$ python3 -q
>>> import numpy as np
>>> import numpy.linalg as la
>>> np.set_printoptions(precision=1, suppress=True, linewidth=100, sign=" ")
>>> A = np.tanh(np.array([[0.9],
...     [0.6],
...     [0.3],
...     [-2.0],
...     [0.3],
...     [0.4],
...     [1.0],
...     [0.5],
...     [-0.9],
...     [1.9],
...     [0.4],
...     [1.4]]) @ np.array([[-0.7, 0.0, -1.5]]))
>>> A
array([[-0.6,  0. , -0.9],
       [-0.4,  0. , -0.7],
       [-0.2,  0. , -0.4],
       [ 0.9,  0. ,  1. ],
       [-0.2,  0. , -0.4],
       [-0.3,  0. , -0.5],
       [-0.6,  0. , -0.9],
       [-0.3,  0. , -0.6],
       [ 0.6,  0. ,  0.9],
       [-0.9,  0. , -1. ],
       [-0.3,  0. , -0.5],
       [-0.8,  0. , -1. ]])
>>> np.unique(A.round(6), axis=0).shape
(10, 3)
>>> np.allclose(A[:-1].T @ la.lstsq(A[:-1].T, A[-1])[0], A[-1])
True
>>> ang = np.radians(72)
>>> R = np.eye(3)
>>> R[1, 1] = R[0, 0] = np.cos(ang)
>>> R[1, 0], R[0, 1] = -np.sin(ang), np.sin(ang)
>>> R
array([[ 0.3,  1. ,  0. ],
       [-1. ,  0.3,  0. ],
       [ 0. ,  0. ,  1. ]])
>>> A2 = A @ R.T
>>> la.svd(A, compute_uv=False), np.round(la.svd(A2, compute_uv=False), 1) + 0
(array([ 3.3,  0.3,  0. ]), array([ 3.3,  0.3,  0. ]))
>>> np.abs(A2 - A).max(axis=0)
array([ 0.6,  0.8,  0. ])
>>> np.allclose(A @ A.T, A2 @ A2.T)
True
>>> np.allclose(la.norm(A, axis=1), la.norm(A2, axis=1))
True
>>> A2 = A / la.norm(A, axis=1, keepdims=True)
>>> gram = A2 @ A2.T
>>> round(np.degrees(np.arccos(np.clip(gram[10, 0], -1, 1))), 1)
np.float64(5.6)
>>> gram
array([[ 1.,  1.,  1., -1.,  1.,  1.,  1.,  1., -1.,  1.,  1.,  1.],
       [ 1.,  1.,  1., -1.,  1.,  1.,  1.,  1., -1.,  1.,  1.,  1.],
       [ 1.,  1.,  1., -1.,  1.,  1.,  1.,  1., -1.,  1.,  1.,  1.],
       [-1., -1., -1.,  1., -1., -1., -1., -1.,  1., -1., -1., -1.],
       [ 1.,  1.,  1., -1.,  1.,  1.,  1.,  1., -1.,  1.,  1.,  1.],
       [ 1.,  1.,  1., -1.,  1.,  1.,  1.,  1., -1.,  1.,  1.,  1.],
       [ 1.,  1.,  1., -1.,  1.,  1.,  1.,  1., -1.,  1.,  1.,  1.],
       [ 1.,  1.,  1., -1.,  1.,  1.,  1.,  1., -1.,  1.,  1.,  1.],
       [-1., -1., -1.,  1., -1., -1., -1., -1.,  1., -1., -1., -1.],
       [ 1.,  1.,  1., -1.,  1.,  1.,  1.,  1., -1.,  1.,  1.,  1.],
       [ 1.,  1.,  1., -1.,  1.,  1.,  1.,  1., -1.,  1.,  1.,  1.],
       [ 1.,  1.,  1., -1.,  1.,  1.,  1.,  1., -1.,  1.,  1.,  1.]])
>>> np.argwhere(np.triu(np.abs(gram) > 0.95, 1))
array([[  0,   1],
       [  0,   2],
       [  0,   3],
       [  0,   4],
       [  0,   5],
       [  0,   6],
       [  0,   7],
       [  0,   8],
       [  0,   9],
       [  0,  10],
       [  0,  11],
       [  1,   2],
       [  1,   3],
       [  1,   4],
       [  1,   5],
       [  1,   6],
       [  1,   7],
       [  1,   8],
       [  1,   9],
       [  1,  10],
       [  1,  11],
       [  2,   3],
       [  2,   4],
       [  2,   5],
       [  2,   6],
       [  2,   7],
       [  2,   8],
       [  2,   9],
       [  2,  10],
       [  2,  11],
       [  3,   4],
       [  3,   5],
       [  3,   6],
       [  3,   7],
       [  3,   8],
       [  3,   9],
       [  3,  10],
       [  3,  11],
       [  4,   5],
       [  4,   6],
       [  4,   7],
       [  4,   8],
       [  4,   9],
       [  4,  10],
       [  4,  11],
       [  5,   6],
       [  5,   7],
       [  5,   8],
       [  5,   9],
       [  5,  10],
       [  5,  11],
       [  6,   7],
       [  6,   8],
       [  6,   9],
       [  6,  10],
       [  6,  11],
       [  7,   8],
       [  7,   9],
       [  7,  10],
       [  7,  11],
       [  8,   9],
       [  8,  10],
       [  8,  11],
       [  9,  10],
       [  9,  11],
       [ 10,  11]])
>>> la.norm(A2, axis=1)
array([ 1.,  1.,  1.,  1.,  1.,  1.,  1.,  1.,  1.,  1.,  1.,  1.])
>>> (np.abs(gram) > 0.9).astype(int)
array([[ 1,  1,  1,  1,  1,  1,  1,  1,  1,  1,  1,  1],
       [ 1,  1,  1,  1,  1,  1,  1,  1,  1,  1,  1,  1],
       [ 1,  1,  1,  1,  1,  1,  1,  1,  1,  1,  1,  1],
       [ 1,  1,  1,  1,  1,  1,  1,  1,  1,  1,  1,  1],
       [ 1,  1,  1,  1,  1,  1,  1,  1,  1,  1,  1,  1],
       [ 1,  1,  1,  1,  1,  1,  1,  1,  1,  1,  1,  1],
       [ 1,  1,  1,  1,  1,  1,  1,  1,  1,  1,  1,  1],
       [ 1,  1,  1,  1,  1,  1,  1,  1,  1,  1,  1,  1],
       [ 1,  1,  1,  1,  1,  1,  1,  1,  1,  1,  1,  1],
       [ 1,  1,  1,  1,  1,  1,  1,  1,  1,  1,  1,  1],
       [ 1,  1,  1,  1,  1,  1,  1,  1,  1,  1,  1,  1],
       [ 1,  1,  1,  1,  1,  1,  1,  1,  1,  1,  1,  1]])
>>> gram[10]
array([ 1.,  1.,  1., -1.,  1.,  1.,  1.,  1., -1.,  1.,  1.,  1.])
